% python3 -q
>>> import numpy as np
>>> from numpy import linalg as LA
>>> np.set_printoptions(precision=2, suppress=True, linewidth=120, floatmode="fixed")
>>> def rd(a):
...     return np.round(a, 2) + 0
... 
>>> M2 = np.array([[-4, -2, -2, 0], [-3, 3, -2, -5], [-3, 2, 5, 1], [5, 3, -1, -3]])
>>> J = M2 + M2.T
>>> J
array([[-8, -5, -5,  5],
       [-5,  6,  0, -2],
       [-5,  0, 10,  0],
       [ 5, -2,  0, -6]])
>>> ev, evecs = LA.eig(J)
>>> rd(J @ evecs[:, 0] - ev[0] * evecs[:, 0])
array([0.00, 0.00, 0.00, 0.00])
>>> rd(np.sort(LA.eigvals(J.T)))
array([-13.23,  -4.32,   7.64,  11.91])
>>> u = np.array([0, -2, 0, 2])
>>> M2 = J + np.outer(u, np.eye(4)[0])
>>> LA.matrix_rank(M2 - J)
np.int64(1)
>>> LA.matrix_rank(LA.inv(M2) - LA.inv(J), tol=1e-8)
np.int64(1)
>>> rd(LA.eigvals(J).sum().real)
np.float64(2.0)
>>> rd(LA.det(J.T))
np.float64(5200.0)
>>> rd(np.poly(J))
array([   1.00,   -2.00, -195.00,  480.00, 5200.00])
>>> K = np.load("arr.npy")
>>> K
array([[ 1,  2,  2, -1],
       [-1,  2,  0,  0],
       [-1, -2,  0,  1],
       [-2,  2,  2,  2]])
>>> rng = np.random.default_rng(50)
>>> labels = rng.permutation(4)
>>> M2 = K[:, labels] * rng.choice([-1, 1], 4)
>>> M2
array([[ 2,  1, -1, -2],
       [ 0, -1,  0, -2],
       [ 0, -1,  1,  2],
       [ 2, -2,  2, -2]])
>>> left, _, Vt = LA.svd(K.T @ M2)
>>> rd(LA.lstsq(K, M2)[0])
array([[ 0.00,  1.00,  0.00,  0.00],
       [ 0.00,  0.00,  0.00, -1.00],
       [ 1.00,  0.00,  0.00,  0.00],
       [ 0.00,  0.00,  1.00,  0.00]])
>>> labels
array([2, 0, 3, 1])
>>> M2 = K / np.sqrt((K ** 2).mean(axis=1, keepdims=True))
>>> rd(M2[2])
array([-0.82, -1.63,  0.00,  0.82])
>>> LA.matrix_rank(K - K.mean(axis=1, keepdims=True))
np.int64(3)
>>> K - K.mean(axis=1, keepdims=True)
array([[ 0.00,  1.00,  1.00, -2.00],
       [-1.25,  1.75, -0.25, -0.25],
       [-0.50, -1.50,  0.50,  1.50],
       [-3.00,  1.00,  1.00,  1.00]])
>>> LA.matrix_rank(M2) == LA.matrix_rank(K)
np.True_
>>> u, r1 = K[1], K[0]
>>> u @ r1
np.int64(3)
>>> pr = (u @ r1) / (u @ u) * u
>>> np.outer(u, r1)
array([[-1, -2, -2,  1],
       [ 2,  4,  4, -2],
       [ 0,  0,  0,  0],
       [ 0,  0,  0,  0]])
>>> r1 - pr
array([ 1.60,  0.80,  2.00, -1.00])
>>> (r1 - pr) @ u
np.float64(0.0)
>>> rd(LA.norm(u + r1) ** 2 + LA.norm(u - r1) ** 2)
np.float64(30.0)
>>> rd(LA.norm(K) ** 2 / LA.norm(K, 2) ** 2)
np.float64(1.7)
>>> rd(LA.norm(K, 2))
np.float64(4.67)
>>> K.reshape(2, -1)
array([[ 1,  2,  2, -1, -1,  2,  0,  0],
       [-1, -2,  0,  1, -2,  2,  2,  2]])
>>> K.ravel(order="F")
array([ 1, -1, -1, -2,  2,  2, -2,  2,  2,  0,  0,  2, -1,  0,  1,  2])
>>> T = K.reshape(4, 2, -1)
>>> T[:, 0]
array([[ 1,  2],
       [-1,  2],
       [-1, -2],
       [-2,  2]])
>>> T.sum(axis=1)
array([[ 3,  1],
       [-1,  2],
       [-1, -1],
       [ 0,  4]])
>>> T.shape
(4, 2, 2)
>>> np.einsum("ihd,jhd->hij", T, T).shape
(2, 4, 4)
>>> F = np.load("sample6.npy")
>>> F
array([[ 2.00,  5.00,  0.00],
       [ 5.00, -3.00,  5.00],
       [ 0.00,  5.00, -5.00]])
>>> ev, evecs = LA.eigh(F)
>>> vec = np.array([1, 0, 1])
>>> rd(LA.eigvalsh(F[1:, 1:]))
array([-9.10,  1.10])
>>> np.abs(F).sum(axis=1).max(), rd(np.abs(ev).max())
(np.float64(13.0), np.float64(10.04))
>>> (np.sign(evecs[:, -1].round(6)) == np.sign(evecs[0, -1].round(6))).astype(int)
array([1, 1, 1])
>>> u = np.array([3, -5, 0])
>>> np.polyval(u, F[0])
array([ 2.00, 50.00,  0.00])
>>> mat = np.loadtxt("case13.csv", delimiter=",")
>>> rd(mat)
array([[-0.85,  4.37, -2.27],
       [ 0.82, -4.93, -0.12],
       [-0.78,  4.90,  0.63],
       [-0.86,  4.48, -2.04],
       [ 0.41, -3.61, -3.44],
       [-0.09,  2.08,  4.55],
       [ 0.76, -4.86, -0.87],
       [ 0.37, -3.45, -3.60],
       [-0.18, -0.55, -4.97],
       [-0.71,  2.90, -4.01],
       [-0.25,  2.88,  4.08],
       [ 0.86, -4.82,  1.00],
       [ 0.86, -4.81,  1.05],
       [-0.82,  4.93,  0.08],
       [ 0.62, -2.25,  4.42],
       [-0.76,  3.33, -3.65],
       [ 0.30, -3.10, -3.91],
       [-0.56,  4.24,  2.59],
       [-0.78,  3.52, -3.47],
       [-0.31,  3.14,  3.88],
       [ 0.82, -3.94,  2.97],
       [-0.85,  4.23, -2.53],
       [-0.73,  3.08, -3.87]])
>>> Xc = mat - mat.mean(axis=0)
>>> evecs = LA.svd(Xc)[2][:2]
>>> M2 = Xc - Xc @ evecs.T @ evecs
>>> rd((Xc @ evecs.T).std(axis=0))
array([3.85, 3.09])
>>> rd(LA.norm(M2) / LA.norm(Xc))
np.float64(0.0)
>>> rd(np.cov(Xc @ evecs.T, rowvar=False))
array([[15.53,  0.00],
       [ 0.00,  9.96]])
